% python3 -q
>>> import numpy as np
>>> from numpy import linalg as LA
>>> np.set_printoptions(precision=2, suppress=True, linewidth=140, floatmode="fixed")
>>> A = np.load("run9.npy")
>>> print(A)
[[-1  0  0  0  0  0  0  0  0]
 [ 0 -2  0  0  0  0  0  0  0]
 [ 0  0  0  0  0  0  0  0  0]
 [ 0  0  0 -2  0  0  0  0  0]
 [ 0  0  0  0 -1  0  0  0  0]
 [ 0  0  0  0  0  1  0  0  0]
 [ 0  0  0  0  0  0 -2  0  0]
 [ 0  0  0  0  0  0  0  0  0]
 [ 0  0  0  0  0  0  0  0  0]]
>>> np.unique(A.round(6), axis=0).shape
(7, 9)
>>> A @ LA.pinv(A) @ A
array([[-1.00,  0.00,  0.00,  0.00,  0.00,  0.00,  0.00,  0.00,  0.00],
       [ 0.00, -2.00,  0.00,  0.00,  0.00,  0.00,  0.00,  0.00,  0.00],
       [ 0.00,  0.00,  0.00,  0.00,  0.00,  0.00,  0.00,  0.00,  0.00],
       [ 0.00,  0.00,  0.00, -2.00,  0.00,  0.00,  0.00,  0.00,  0.00],
       [ 0.00,  0.00,  0.00,  0.00, -1.00,  0.00,  0.00,  0.00,  0.00],
       [ 0.00,  0.00,  0.00,  0.00,  0.00,  1.00,  0.00,  0.00,  0.00],
       [ 0.00,  0.00,  0.00,  0.00,  0.00,  0.00, -2.00,  0.00,  0.00],
       [ 0.00,  0.00,  0.00,  0.00,  0.00,  0.00,  0.00,  0.00,  0.00],
       [ 0.00,  0.00,  0.00,  0.00,  0.00,  0.00,  0.00,  0.00,  0.00]])
>>> np.allclose(A[:-1].T @ LA.lstsq(A[:-1].T, A[-1])[0], A[-1])
True
>>> ev, V = LA.eigh(A)
>>> LA.eigvalsh(A @ A)
array([0.00, 0.00, 0.00, 1.00, 1.00, 1.00, 4.00, 4.00, 4.00])
>>> np.abs(V[:, -1])
array([0.00, 0.00, 0.00, 0.00, 0.00, 1.00, 0.00, 0.00, 0.00])
>>> np.unique(ev.round(6) + 0, return_counts=True)[1]
array([3, 2, 3, 1])
>>> print(V.T @ V)
[[1.00 0.00 0.00 0.00 0.00 0.00 0.00 0.00 0.00]
 [0.00 1.00 0.00 0.00 0.00 0.00 0.00 0.00 0.00]
 [0.00 0.00 1.00 0.00 0.00 0.00 0.00 0.00 0.00]
 [0.00 0.00 0.00 1.00 0.00 0.00 0.00 0.00 0.00]
 [0.00 0.00 0.00 0.00 1.00 0.00 0.00 0.00 0.00]
 [0.00 0.00 0.00 0.00 0.00 1.00 0.00 0.00 0.00]
 [0.00 0.00 0.00 0.00 0.00 0.00 1.00 0.00 0.00]
 [0.00 0.00 0.00 0.00 0.00 0.00 0.00 1.00 0.00]
 [0.00 0.00 0.00 0.00 0.00 0.00 0.00 0.00 1.00]]
>>> LA.svd(A, compute_uv=False)
array([2.00, 2.00, 2.00, 1.00, 1.00, 1.00, 0.00, 0.00, 0.00])
>>> print(LA.eigvalsh(A + -3 * np.eye(9)))
[-5.00 -5.00 -5.00 -4.00 -4.00 -3.00 -3.00 -3.00 -2.00]
>>> V @ np.diag(ev) @ V.T
array([[-1.00,  0.00,  0.00,  0.00,  0.00,  0.00,  0.00,  0.00,  0.00],
       [ 0.00, -2.00,  0.00,  0.00,  0.00,  0.00,  0.00,  0.00,  0.00],
       [ 0.00,  0.00,  0.00,  0.00,  0.00,  0.00,  0.00,  0.00,  0.00],
       [ 0.00,  0.00,  0.00, -2.00,  0.00,  0.00,  0.00,  0.00,  0.00],
       [ 0.00,  0.00,  0.00,  0.00, -1.00,  0.00,  0.00,  0.00,  0.00],
       [ 0.00,  0.00,  0.00,  0.00,  0.00,  1.00,  0.00,  0.00,  0.00],
       [ 0.00,  0.00,  0.00,  0.00,  0.00,  0.00, -2.00,  0.00,  0.00],
       [ 0.00,  0.00,  0.00,  0.00,  0.00,  0.00,  0.00,  0.00,  0.00],
       [ 0.00,  0.00,  0.00,  0.00,  0.00,  0.00,  0.00,  0.00,  0.00]])
>>> ev
array([-2.00, -2.00, -2.00, -1.00, -1.00,  0.00,  0.00,  0.00,  1.00])
